$ python -q
>>> import numpy as np
>>> np.set_printoptions(suppress=True, linewidth=200)
>>> tidy = lambda a: np.round(a, 3) + 0
>>> data = np.array([[0, 3], [3, 2], [3, 3], [2, 2]])
>>> data
array([[0, 3],
       [3, 2],
       [3, 3],
       [2, 2]])
>>> x = np.array([1, 3])
>>> target = data @ x
>>> target
array([ 9,  9, 12,  8])
>>> tidy(np.linalg.solve(data.T @ data, data.T @ target))
array([1., 3.])
>>> rng = np.random.default_rng(3218)
>>> target = target + 0.3 * rng.normal(size=4)
>>> tidy(target)
array([ 8.516,  8.569, 11.874,  8.128])
>>> c, *_ = np.linalg.lstsq(data, target)
>>> c.round()
array([1., 3.])
>>> tidy(c)
array([1.045, 2.874])
>>> out = np.c_[data[:, :1] @ np.array([[2]]), np.array([1, 2, 0, 0])]
>>> out
array([[0, 1],
       [6, 2],
       [6, 0],
       [4, 0]])
>>> tidy(np.linalg.lstsq(data, out[:, 0])[0])
array([2., 0.])
>>> tidy(np.linalg.norm(data, axis=0))
array([4.69 , 5.099])
>>> tidy(np.linalg.norm(data, 1)), tidy(np.linalg.norm(data, np.inf))
(np.float64(10.0), np.float64(6.0))
>>> tidy(np.linalg.norm(data[1], 1)), tidy(np.linalg.norm(data[1], np.inf))
(np.float64(5.0), np.float64(3.0))
>>> tidy(np.linalg.norm(data, 2))
np.float64(6.565)
>>> data @ data
Traceback (most recent call last):
  File "<python-input-22>", line 1, in <module>
    data @ data
    ~~~~~^~~~~~
ValueError: matmul: Input operand 1 has a mismatch in its core dimension 0, with gufunc signature (n?,k),(k,m?)->(n?,m?) (size 4 is different from 2)
>>> G = data.T @ data
>>> np.linalg.matrix_rank(G)
np.int64(2)
>>> np.diag(G)
array([22, 26])
>>> np.allclose(G, G.T)
True
>>> f = np.array([-1, 2, 3])
>>> np.array([np.convolve(row, f, "same") for row in data])
array([[ 0, -3,  6],
       [-3,  4, 13],
       [-3,  3, 15],
       [-2,  2, 10]])
>>> np.polyval(f, data[3])
array([3, 3])
>>> E = np.array([[-2.0, 0.0, 0.0], [0.0, -2.0, -3.0], [0.0, -3.0, -2.0]])
>>> proj = np.triu(np.array([[1, -1, 1], [0, 1, -3], [2, -2, -3]]), 1) + np.eye(3)
>>> out = proj @ E @ np.linalg.inv(proj)
>>> np.poly(out)
array([  1.,   6.,   3., -10.])
>>> out
array([[ -2.,  -3.,  -6.],
       [  0.,   7.,  24.],
       [  0.,  -3., -11.]])
>>> proj @ E - E @ proj
array([[ 0., -3.,  3.],
       [ 0.,  9.,  0.],
       [ 0.,  0., -9.]])
>>> (np.linalg.matrix_power((E != 0) + (E.T != 0) + np.eye(3), 3) > 0).astype(int)
array([[1, 0, 0],
       [0, 1, 1],
       [0, 1, 1]])
>>> (E != 0).astype(int)
array([[1, 0, 0],
       [0, 1, 1],
       [0, 1, 1]])
>>> tidy(np.sort(np.linalg.eigvals(E).real))
array([-5., -2.,  1.])
>>> E @ E
array([[ 4.,  0.,  0.],
       [ 0., 13., 12.],
       [ 0., 12., 13.]])
>>> blk = np.stack([E, 2 * E, E[::-1]])
>>> tidy(np.linalg.norm(blk, axis=(1, 2)))
array([ 5.477, 10.954,  5.477])
>>> np.linalg.matrix_rank(blk.reshape(3, -1))
np.int64(2)
>>> blk.shape
(3, 3, 3)
>>> ang = np.radians(72)
>>> Rm = np.eye(2)
>>> Rm[0, 0] = Rm[1, 1] = np.cos(ang)
>>> Rm[0, 1], Rm[1, 0] = -np.sin(ang), np.sin(ang)
>>> tidy(Rm)
array([[ 0.309, -0.951],
       [ 0.951,  0.309]])
>>> out = data @ Rm.T
>>> tidy(np.abs(out - data).max(axis=0))
array([4.926, 2.073])
>>> np.allclose(np.linalg.norm(data, axis=1), np.linalg.norm(out, axis=1))
True
>>> np.allclose(data @ data.T, out @ out.T)
True
>>> tidy(out)
array([[-2.853,  0.927],
       [-0.975,  3.471],
       [-1.926,  3.78 ],
       [-1.284,  2.52 ]])
>>> out = np.array([[1, 1], [1, -1]])
>>> m1 = np.kron(out, np.kron(out, out))[rng.permutation(8)][:3]
>>> m1
array([[ 1,  1,  1,  1, -1, -1, -1, -1],
       [ 1, -1,  1, -1, -1,  1, -1,  1],
       [ 1,  1, -1, -1, -1, -1,  1,  1]])
>>> def softmax(z):
...     e = np.exp(z - z.max(axis=-1, keepdims=True))
...     return e / e.sum(axis=-1, keepdims=True)
... 
>>> tidy(softmax(10 * m1[0]))
array([0.25, 0.25, 0.25, 0.25, 0.  , 0.  , 0.  , 0.  ])
>>> tidy(softmax(m1).sum(axis=1))
array([1., 1., 1.])
>>> scores = m1 @ m1.T / np.sqrt(8)
>>> tidy(softmax(scores))
array([[0.894, 0.053, 0.053],
       [0.053, 0.894, 0.053],
       [0.053, 0.053, 0.894]])
>>> tidy(softmax(scores)[0] @ m1)
array([ 1.   ,  0.894,  0.894,  0.789, -1.   , -0.894, -0.894, -0.789])
>>> f = np.array([2, 2, 5])
>>> out = E + np.outer(f, np.eye(3)[2])
>>> tidy(np.linalg.det(out) / np.linalg.det(E)), tidy(1 + np.linalg.solve(E, f)[2])
(np.float64(1.8), np.float64(1.8))
